$ python -q
>>> import numpy as np
>>> import numpy.linalg as la
>>> np.set_printoptions(suppress=True, linewidth=100)
>>> M = np.load("sample1.npy")
>>> M
array([[ 4,  4,  4,  4,  4],
       [ 4,  8,  8,  8,  8],
       [ 4,  8, 12, 12, 12],
       [ 4,  8, 12, 16, 16],
       [ 4,  8, 12, 16, 20]])
>>> r0 = np.array([4, 9, -7, 6, 7])
>>> Y = M + np.outer(r0, np.eye(5)[1])
>>> round(la.det(Y) / la.det(M), 3), round(float(1 + la.solve(M, r0)[1]), 3)
(np.float64(6.25), 6.25)
>>> la.matrix_rank(la.inv(Y) - la.inv(M), tol=1e-8)
np.int64(1)
>>> Y
array([[ 4.,  8.,  4.,  4.,  4.],
       [ 4., 17.,  8.,  8.,  8.],
       [ 4.,  1., 12., 12., 12.],
       [ 4., 14., 12., 16., 16.],
       [ 4., 15., 12., 16., 20.]])
>>> Uu, sigma, VT = la.svd(Y, full_matrices=False)
>>> np.abs(Uu[:, 0]).round(6).argmax()
np.int64(4)
>>> np.round(sigma / sigma[0], 3)
array([1.   , 0.243, 0.086, 0.035, 0.021])
>>> sigma.round(3)
array([52.851, 12.831,  4.524,  1.841,  1.133])
>>> np.round(VT @ VT.T, 3) + 0
array([[1., 0., 0., 0., 0.],
       [0., 1., 0., 0., 0.],
       [0., 0., 1., 0., 0.],
       [0., 0., 0., 1., 0.],
       [0., 0., 0., 0., 1.]])
>>> np.round(np.cumsum(sigma ** 2) / np.sum(sigma ** 2), 3)
array([0.936, 0.992, 0.998, 1.   , 1.   ])
>>> Uu.shape, sigma.shape, VT.shape
((5, 5), (5,), (5, 5))
>>> (sigma > 1e-8).sum()
np.int64(5)
>>> w, V = la.eigvalsh(M)
Traceback (most recent call last):
  File "<python-input-18>", line 1, in <module>
    w, V = la.eigvalsh(M)
    ^^^^
ValueError: too many values to unpack (expected 2)
>>> w, V = la.eigh(M)
>>> (w > 1e-8).sum(), (w < -1e-8).sum()
(np.int64(5), np.int64(0))
>>> np.round(V.T @ M @ V, 3) + 0
array([[ 1.086,  0.   ,  0.   ,  0.   ,  0.   ],
       [ 0.   ,  1.413,  0.   ,  0.   ,  0.   ],
       [ 0.   ,  0.   ,  2.332,  0.   ,  0.   ],
       [ 0.   ,  0.   ,  0.   ,  5.795,  0.   ],
       [ 0.   ,  0.   ,  0.   ,  0.   , 49.374]])
>>> np.round(la.eigvalsh(M @ M), 3)
array([   1.18 ,    1.997,    5.438,   33.579, 2437.807])
>>> np.round(la.svd(M, compute_uv=False), 3)
array([49.374,  5.795,  2.332,  1.413,  1.086])
>>> np.unique(w.round(6) + 0, return_counts=True)[1]
array([1, 1, 1, 1, 1])
>>> round(float(la.det(M)), 3)
1024.0
>>> rng = np.random.default_rng(57)
>>> labels = rng.permutation(5)
>>> Y = M[:, labels] * rng.choice([-1, 1], 5)
>>> Y
array([[ -4,   4,  -4,  -4,  -4],
       [ -8,   8,  -4,  -8,  -8],
       [ -8,  12,  -4, -12, -12],
       [ -8,  12,  -4, -16, -16],
       [ -8,  12,  -4, -20, -16]])
>>> Uu, _, VT = la.svd(M.T @ Y)
>>> labels
array([1, 2, 0, 4, 3])
>>> np.round(la.lstsq(M, Y)[0], 3) + 0
array([[ 0.,  0., -1.,  0.,  0.],
       [-1.,  0.,  0.,  0.,  0.],
       [ 0.,  1.,  0.,  0.,  0.],
       [ 0.,  0.,  0.,  0., -1.],
       [ 0.,  0.,  0., -1.,  0.]])
>>> F = np.array([[-0.8, 1.4, 0.8, 0.2, -0.5, -2.4],
...     [-0.4, -0.5, 0.2, 0.2, -0.3, 0.6],
...     [0.5, -0.2, -0.4, -1.2, -0.2, -0.7],
...     [1.4, 0.7, 0.8, -0.3, 1.0, -1.5],
...     [-3.0, -0.8, -1.3, 0.3, -2.0, 1.5]])
>>> F
array([[-0.8,  1.4,  0.8,  0.2, -0.5, -2.4],
       [-0.4, -0.5,  0.2,  0.2, -0.3,  0.6],
       [ 0.5, -0.2, -0.4, -1.2, -0.2, -0.7],
       [ 1.4,  0.7,  0.8, -0.3,  1. , -1.5],
       [-3. , -0.8, -1.3,  0.3, -2. ,  1.5]])
>>> Y = np.array([[5, 0, 6], [7, 6, 0], [3, 1, 7], [6, 1, 1], [5, 1, 7], [0, 1, 8]])
>>> la.matrix_rank(F @ Y)
np.int64(3)
>>> np.round(np.einsum("ij,ij->i", F, F), 3)
array([ 9.29,  0.94,  2.42,  6.43, 17.67])
>>> Y @ F
Traceback (most recent call last):
  File "<python-input-38>", line 1, in <module>
    Y @ F
    ~~^~~
ValueError: matmul: Input operand 1 has a mismatch in its core dimension 0, with gufunc signature (n?,k),(k,m?)->(n?,m?) (size 5 is different from 3)
>>> T = np.stack([F, 5 * F, F[::-1]])
>>> la.matrix_rank(T.reshape(3, -1))
np.int64(2)
>>> T.shape
(3, 5, 6)
>>> Y = F / np.sqrt((F ** 2).mean(axis=1, keepdims=True))
>>> la.matrix_rank(F - F.mean(axis=1, keepdims=True))
np.int64(5)
>>> np.round(la.norm(Y, axis=1), 3)
array([2.449, 2.449, 2.449, 2.449, 2.449])
>>> Y[1].round(3)
array([-1.011, -1.263,  0.505,  0.505, -0.758,  1.516])
>>> J = np.array([[0.5, 1.1, -0.2, 0.2, -0.2, 0.0],
...     [0.9, 1.5, 0.3, 0.4, -0.7, -6.9],
...     [-1.5, -0.9, -1.1, 0.1, 0.2, -3.9]])
>>> Y = J / la.norm(J, axis=1)
Traceback (most recent call last):
  File "<python-input-47>", line 1, in <module>
    Y = J / la.norm(J, axis=1)
        ~~^~~~~~~~~~~~~~~~~~~~
ValueError: operands could not be broadcast together with shapes (3,6) (3,) 
>>> Y = J / la.norm(J, axis=1, keepdims=True)
>>> cov = Y @ Y.T
>>> round(float(np.degrees(np.arccos(np.clip(cov[0, 2], -1, 1)))), 3)
106.095
>>> cov.round(3)
array([[ 1.   ,  0.251, -0.277],
       [ 0.251,  1.   ,  0.75 ],
       [-0.277,  0.75 ,  1.   ]])
>>> (np.abs(cov) > 0.9).astype(int)
array([[1, 0, 0],
       [0, 1, 0],
       [0, 0, 1]])
>>> np.round(la.norm(Y, axis=1), 3)
array([1., 1., 1.])
